% ipython --no-banner

In [1]: import numpy as np

In [2]: import numpy.linalg as la

In [3]: np.set_printoptions(precision=2, suppress=True, linewidth=100)

In [4]: feats = np.array([[0, 0, 0, 1], [0, 0, 1, 0], [0, 1, 0, 0], [1, 0, 0, 0]])

In [5]: # 2 blocks once reordered

In [6]: w, V = la.eig(feats)

In [7]: print(np.sort(la.eigvals(la.inv(feats))))
[-1. -1.  1.  1.]

In [8]: print(feats @ V[:, 0] - w[0] * V[:, 0])
[0. 0. 0. 0.]

In [9]: print(feats.sum(axis=1))
[1 1 1 1]

In [10]: print(feats @ np.ones(4))
[1. 1. 1. 1.]

In [11]: p = np.eye(4)[3]

In [12]: for _ in range(3):
    ...:     p = p @ feats
    ...:     print(p.round(2))
    ...: 
[1. 0. 0. 0.]
[0. 0. 0. 1.]
[1. 0. 0. 0.]

In [13]: q = feats.astype(float).copy()

In [14]: for j in range(4):
    ...:     q[:, j] -= q[:, :j] @ (q[:, :j].T @ q[:, j])
    ...:     q[:, j] /= la.norm(q[:, j])
    ...: 

In [15]: print(q.T @ q)
[[1. 0. 0. 0.]
 [0. 1. 0. 0.]
 [0. 0. 1. 0.]
 [0. 0. 0. 1.]]

In [16]: m1 = np.loadtxt("arr.csv", delimiter=",")

In [17]: print(m1)
[[ 0.   -0.22  0.16 -0.17  0.07 -0.94]
 [-0.46 -0.33 -0.4  -0.7   0.07  0.14]
 [ 0.33  0.75 -0.36 -0.41  0.01 -0.16]
 [ 0.71 -0.36  0.33 -0.45 -0.11  0.21]
 [-0.17  0.07  0.05 -0.07 -0.98 -0.06]
 [-0.38  0.37  0.76 -0.32  0.15  0.11]]

In [18]: # orthonormal columns

In [19]: r0, r1 = m1[3], m1[1]

In [20]: print(np.round(r0 @ r1, 2))
-0.0

In [21]: p = (r0 @ r1) / (r0 @ r0) * r0

In [22]: print(r1 - p)
[-0.46 -0.33 -0.4  -0.7   0.07  0.14]

In [23]: print(p.round(2) + 0)
[0. 0. 0. 0. 0. 0.]

In [24]: print(la.matrix_rank(np.outer(r0, r1)))
1

In [25]: out = m1 / np.sqrt((m1 ** 2).mean(axis=1, keepdims=True))

In [26]: print(la.matrix_rank(out) == la.matrix_rank(m1))
True

In [27]: print(la.matrix_rank(m1 - m1.mean(axis=1, keepdims=True)))
5

In [28]: print(out[5])
[-0.92  0.91  1.87 -0.79  0.36  0.27]

In [29]: rng = np.random.default_rng(427917)

In [30]: labels = rng.permutation(6)

In [31]: print(labels)
[4 2 1 3 5 0]

In [32]: out = m1[labels][:, labels]

In [33]: print(out)
[[-0.98  0.05  0.07 -0.07 -0.06 -0.17]
 [ 0.01 -0.36  0.75 -0.41 -0.16  0.33]
 [ 0.07 -0.4  -0.33 -0.7   0.14 -0.46]
 [-0.11  0.33 -0.36 -0.45  0.21  0.71]
 [ 0.15  0.76  0.37 -0.32  0.11 -0.38]
 [ 0.07  0.16 -0.22 -0.17 -0.94  0.  ]]

In [34]: print(round(np.trace(out), 2))
-2.01

In [35]: data = np.loadtxt("a.csv", delimiter=",")

In [36]: print(data)
[[ -2. -16.   0.  14.   3.   4.  -3.   0.]
 [-16.  12.  -7.  -3.   6.   4.   3. -13.]
 [  0.  -7.  18. -11.   5.   0.  14.  -2.]
 [ 14.  -3. -11.  -6.   8.  -1.   8.  -7.]
 [  3.   6.   5.   8.  -8.  -3.   2.   5.]
 [  4.   4.   0.  -1.  -3.  18.   9.  14.]
 [ -3.   3.  14.   8.   2.   9.  12.   9.]
 [  0. -13.  -2.  -7.   5.  14.   9.   0.]]

In [37]: # symmetric

In [38]: left, sig, Vh = la.svd(data, full_matrices=False)

In [39]: print(np.round(Vh @ Vh.T, 2) + 0)
[[1. 0. 0. 0. 0. 0. 0. 0.]
 [0. 1. 0. 0. 0. 0. 0. 0.]
 [0. 0. 1. 0. 0. 0. 0. 0.]
 [0. 0. 0. 1. 0. 0. 0. 0.]
 [0. 0. 0. 0. 1. 0. 0. 0.]
 [0. 0. 0. 0. 0. 1. 0. 0.]
 [0. 0. 0. 0. 0. 0. 1. 0.]
 [0. 0. 0. 0. 0. 0. 0. 1.]]

In [40]: print(sig / sig[0])
[1.   0.84 0.74 0.66 0.62 0.36 0.13 0.02]

In [41]: print(np.allclose(left * sig @ Vh, data))
True

In [42]: print(left.shape, sig.shape, Vh.shape)
(8, 8) (8,) (8, 8)

In [43]: print(sig)
[37.13 31.15 27.4  24.38 23.01 13.47  4.78  0.57]

In [44]: print(np.round(left.T @ left, 2) + 0)
[[1. 0. 0. 0. 0. 0. 0. 0.]
 [0. 1. 0. 0. 0. 0. 0. 0.]
 [0. 0. 1. 0. 0. 0. 0. 0.]
 [0. 0. 0. 1. 0. 0. 0. 0.]
 [0. 0. 0. 0. 1. 0. 0. 0.]
 [0. 0. 0. 0. 0. 1. 0. 0.]
 [0. 0. 0. 0. 0. 0. 1. 0.]
 [0. 0. 0. 0. 0. 0. 0. 1.]]

In [45]: print(np.round(left.T @ data @ Vh.T, 2) + 0)
[[37.13  0.    0.    0.    0.    0.    0.    0.  ]
 [ 0.   31.15  0.    0.    0.    0.    0.    0.  ]
 [ 0.    0.   27.4   0.    0.    0.    0.    0.  ]
 [ 0.    0.    0.   24.38  0.    0.    0.    0.  ]
 [ 0.    0.    0.    0.   23.01  0.    0.    0.  ]
 [ 0.    0.    0.    0.    0.   13.47  0.    0.  ]
 [ 0.    0.    0.    0.    0.    0.    4.78  0.  ]
 [ 0.    0.    0.    0.    0.    0.    0.    0.57]]

In [46]: print((sig > 1e-8).sum())
8

In [47]: labels = rng.permutation(8)

In [48]: print(labels)
[3 1 4 5 0 7 6 2]

In [49]: out = data[labels][:, labels]

In [50]: print(np.trace(out))
44.0

In [51]: print(np.allclose(out, data))
False

In [52]: A = np.loadtxt("block2.csv", delimiter=",")

In [53]: print(A.round(2) + 0)
[[-3.1   0.6  -4.55 -6.7   0.72 -4.9 ]
 [-4.32  0.6  -4.13 -5.87 -0.09 -5.43]
 [-2.49  0.59 -4.69 -7.01  1.1  -4.59]
 [-6.72  0.    2.28  4.54 -4.5  -2.96]
 [ 5.87 -0.56  3.25  4.26  1.31  5.89]
 [-2.1  -0.43  4.7   7.69 -3.4   1.59]
 [-6.64 -0.02  2.37  4.67 -4.51 -2.86]
 [-5.94 -0.11  3.03  5.61 -4.49 -1.98]
 [-7.59  0.36 -0.8  -0.17 -3.4  -5.48]
 [-3.55  0.6  -4.41 -6.43  0.43 -5.11]
 [ 6.08 -0.55  3.09  3.98  1.5   5.93]
 [ 7.57 -0.2  -0.69 -2.16  4.13  4.52]
 [ 7.06 -0.06 -1.83 -3.88  4.44  3.47]
 [ 6.82 -0.01 -2.15 -4.36  4.49  3.11]
 [ 6.65  0.02 -2.36 -4.66  4.51  2.86]
 [ 7.66 -0.25 -0.2  -1.41  3.93  4.88]
 [ 2.79  0.39 -4.55 -7.54  3.67 -1.04]
 [ 6.86 -0.02 -2.11 -4.3   4.48  3.16]
 [ 7.38 -0.13 -1.24 -3.    4.31  4.05]
 [ 7.07 -0.06 -1.8  -3.85  4.44  3.49]
 [-5.94  0.55 -3.2  -4.18 -1.37 -5.91]
 [-1.32 -0.47  4.83  7.78 -3.08  2.18]
 [ 6.01 -0.55  3.14  4.08  1.43  5.92]
 [-5.44  0.57 -3.55 -4.8  -0.95 -5.8 ]
 [ 6.28  0.07 -2.74 -5.2   4.51  2.38]
 [ 7.6  -0.35  0.75  0.09  3.43  5.45]
 [-4.93  0.59 -3.84 -5.33 -0.54 -5.65]
 [ 3.51 -0.6   4.42  6.45 -0.46  5.09]
 [-5.88  0.56 -3.24 -4.25 -1.32 -5.9 ]
 [ 2.96  0.38 -4.5  -7.49  3.73 -0.9 ]
 [ 3.05 -0.6   4.56  6.73 -0.76  4.87]
 [-2.74  0.59 -4.64 -6.89  0.95 -4.72]]

In [54]: # looks like rank 2

In [55]: rk = la.matrix_rank(A)

In [56]: print(rk)
2

In [57]: N = la.svd(A)[2][rk:].T

In [58]: print([int(la.matrix_rank(A[:, :j + 1])) for j in range(6)])
[1, 2, 2, 2, 2, 2]

In [59]: print(la.matrix_rank(A.T @ A), la.matrix_rank(A @ A.T))
2 2

In [60]: print(np.allclose(A @ N, 0))
True

In [61]: print(N.shape)
(6, 4)

In [62]: print([int(la.matrix_rank(np.delete(A, i, axis=0))) for i in range(32)])
[2, 2, 2, 2, 2, 2, 2, 2, 2, 2, 2, 2, 2, 2, 2, 2, 2, 2, 2, 2, 2, 2, 2, 2, 2, 2, 2, 2, 2, 2, 2, 2]

In [63]: print([int(la.matrix_rank(A[:i])) for i in range(1, len(A) + 1)])
[1, 2, 2, 2, 2, 2, 2, 2, 2, 2, 2, 2, 2, 2, 2, 2, 2, 2, 2, 2, 2, 2, 2, 2, 2, 2, 2, 2, 2, 2, 2, 2]
